% python3 -q
>>> import numpy as np
>>> np.set_printoptions(precision=1, suppress=True, linewidth=120)
>>> F = np.loadtxt("block15.csv", delimiter=",")
>>> F
array([[ 1., -1.,  1., -1.,  1., -1.,  1., -1.],
       [ 1.,  1.,  1.,  1.,  1.,  1.,  1.,  1.],
       [ 1., -1., -1.,  1.,  1., -1., -1.,  1.]])
>>> # column 4 repeats column 0
>>> theta = np.radians(30)
>>> Rm = np.eye(8)
>>> Rm[7, 7] = Rm[6, 6] = np.cos(theta)
>>> Rm[7, 6], Rm[6, 7] = -np.sin(theta), np.sin(theta)
>>> Rm
array([[ 1. ,  0. ,  0. ,  0. ,  0. ,  0. ,  0. ,  0. ],
       [ 0. ,  1. ,  0. ,  0. ,  0. ,  0. ,  0. ,  0. ],
       [ 0. ,  0. ,  1. ,  0. ,  0. ,  0. ,  0. ,  0. ],
       [ 0. ,  0. ,  0. ,  1. ,  0. ,  0. ,  0. ,  0. ],
       [ 0. ,  0. ,  0. ,  0. ,  1. ,  0. ,  0. ,  0. ],
       [ 0. ,  0. ,  0. ,  0. ,  0. ,  1. ,  0. ,  0. ],
       [ 0. ,  0. ,  0. ,  0. ,  0. ,  0. ,  0.9,  0.5],
       [ 0. ,  0. ,  0. ,  0. ,  0. ,  0. , -0.5,  0.9]])
>>> other = F @ Rm.T
>>> np.allclose(F @ F.T, other @ other.T)
True
>>> other
array([[ 1. , -1. ,  1. , -1. ,  1. , -1. ,  0.4, -1.4],
       [ 1. ,  1. ,  1. ,  1. ,  1. ,  1. ,  1.4,  0.4],
       [ 1. , -1. , -1. ,  1. ,  1. , -1. , -0.4,  1.4]])
>>> round(float(np.linalg.det(Rm)), 1), round(np.trace(Rm), 1)
(1.0, np.float64(7.7))
>>> r0, g = F[1], F[0]
>>> r0 @ r0
np.float64(8.0)
>>> pr = (r0 @ g) / (r0 @ r0) * r0
>>> (g - pr) @ r0
np.float64(0.0)
>>> g - pr
array([ 1., -1.,  1., -1.,  1., -1.,  1., -1.])
>>> pr
array([0., 0., 0., 0., 0., 0., 0., 0.])
>>> np.linalg.norm(F, axis=1).argmax()
np.int64(0)
>>> np.round(np.linalg.norm(F) ** 2 / np.linalg.norm(F, 2) ** 2, 1)
np.float64(3.0)
>>> round(float(np.linalg.norm(F, 1)), 1), round(float(np.linalg.norm(F, np.inf)), 1)
(3.0, 8.0)
>>> np.round(np.linalg.norm(F[2] - F[1]), 1)
np.float64(4.0)
>>> round(np.linalg.norm(F, "nuc"), 1)
np.float64(8.5)
>>> round(np.linalg.norm(F[2], 1), 1), np.round(np.linalg.norm(F[2], np.inf), 1)
(np.float64(8.0), np.float64(1.0))
>>> round(np.linalg.norm(F, 2), 1)
np.float64(2.8)
>>> K = np.loadtxt("arr.csv", delimiter=",")
>>> K
array([[-13.5, -22.6,   4. ],
       [-12.7, -23.3,   6.1],
       [-13. , -25. ,   3.9],
       [  5.1,  33.7,  12.9],
       [  5.4,  33.3,  15. ],
       [  7. ,  35.2,  14. ],
       [  4.9,  33.5,  14.2],
       [  5.9,  35.7,  14.2],
       [  5.1,  32.8,  15.4],
       [-12. , -21.3,   3.5],
       [-13.1, -24. ,   4.6]])
>>> O, V = np.linalg.qr(K[:, :2])[0], np.linalg.qr(K[:, 2:])[0]
>>> sigma = np.linalg.svd(O.T @ V, compute_uv=False)
>>> sigma
array([1.])
>>> np.degrees(np.arccos(sigma.clip(0, 1)))
array([6.4])
